% ipython --no-banner

In [1]: import numpy as np

In [2]: np.set_printoptions(suppress=True, linewidth=200)

In [3]: feats = np.load("w.npy")

In [4]: print(feats)
[[-18   1   2   0   0   2   2]
 [  1  20   1   2   1   1   2]
 [  0   0  21   2   0   2   2]
 [  2   1   0   0   2   0   2]
 [  2   1   0   0  20   1   1]
 [  1   1   2   1   2 -19   2]
 [  2   0   1   1   0   2  41]]

In [5]: q, V = np.linalg.qr(feats[:, :3])[0], np.linalg.qr(feats[:, 3:])[0]

In [6]: sv = np.linalg.svd(q.T @ V, compute_uv=False)

In [7]: print(sv.round(1))
[1.  0.2 0.1]

In [8]: print((sv > 0.9).sum())
1

In [9]: q, _ = np.linalg.qr(np.array([[-1.4, 0.1, -0.3, -0.9, 1.1, -0.4],
   ...:     [0.1, -0.3, 2.4, -0.2, 0.1, -0.7],
   ...:     [-0.5, 1.5, 1.1, -0.3, -1.3, -1.3],
   ...:     [0.3, -1.1, -0.1, -0.1, 0.2, -1.7],
   ...:     [1.0, 0.9, 0.4, -1.3, 0.0, 1.7],
   ...:     [-0.4, -0.7, 0.1, 0.1, -0.3, 0.6]]))

In [10]: V, _ = np.linalg.qr(np.array([[1.7, 0.7, -0.2, 0.5, 0.1],
    ...:     [0.5, 2.1, -1.3, -2.7, 0.4],
    ...:     [1.1, -2.5, -0.6, -0.5, 1.9],
    ...:     [0.4, 0.3, 0.5, -0.7, 0.8],
    ...:     [1.1, 0.9, 0.1, 0.0, -1.7]]))

In [11]: sv = 5 * 0.5 ** np.arange(5)

In [12]: m1 = q[:, :5] * sv @ V[:5]

In [13]: print(m1.round(1))
[[ 2.7  0.6 -0.9 -1.4  1.9]
 [ 0.5 -0.7  0.7  0.5 -0.3]
 [ 0.7 -1.1 -1.2 -1.1  0.7]
 [-0.3  0.5  1.   0.9 -0.2]
 [-2.1 -1.  -0.5  1.3 -1.2]
 [ 0.9  0.5  0.5 -0.2  0.7]]

In [14]: x = np.array([-4, -2, 2, -4, -5])

In [15]: y = m1 @ x

In [16]: print(np.round(np.linalg.solve(m1.T @ m1, m1.T @ y), 1))
[-4. -2.  2. -4. -5.]

In [17]: print(np.round(np.linalg.lstsq(m1, y)[0], 1))
[-4. -2.  2. -4. -5.]

In [18]: np.linalg.solve(m1, y)
LinAlgError: Last 2 dimensions of the array must be square


In [19]: rng = np.random.default_rng(923854)

In [20]: y = y + 0.3 * rng.normal(size=6)

In [21]: print(y.round(1))
[-18.5   0.7  -2.5   0.3  10.2  -6.6]

In [22]: c, *_ = np.linalg.lstsq(m1, y)

In [23]: print(c.round())
[-4. -2.  2. -4. -5.]

In [24]: print([round(float(np.linalg.norm(np.linalg.solve(m1.T @ m1 + lam * np.eye(5), m1.T @ y))), 2) for lam in (0, 1, 10, 100)])
[8.08, 4.73, 3.15, 0.87]

In [25]: print(np.round(m1.T @ (y - m1 @ c), 1) + 0)
[0. 0. 0. 0. 0.]
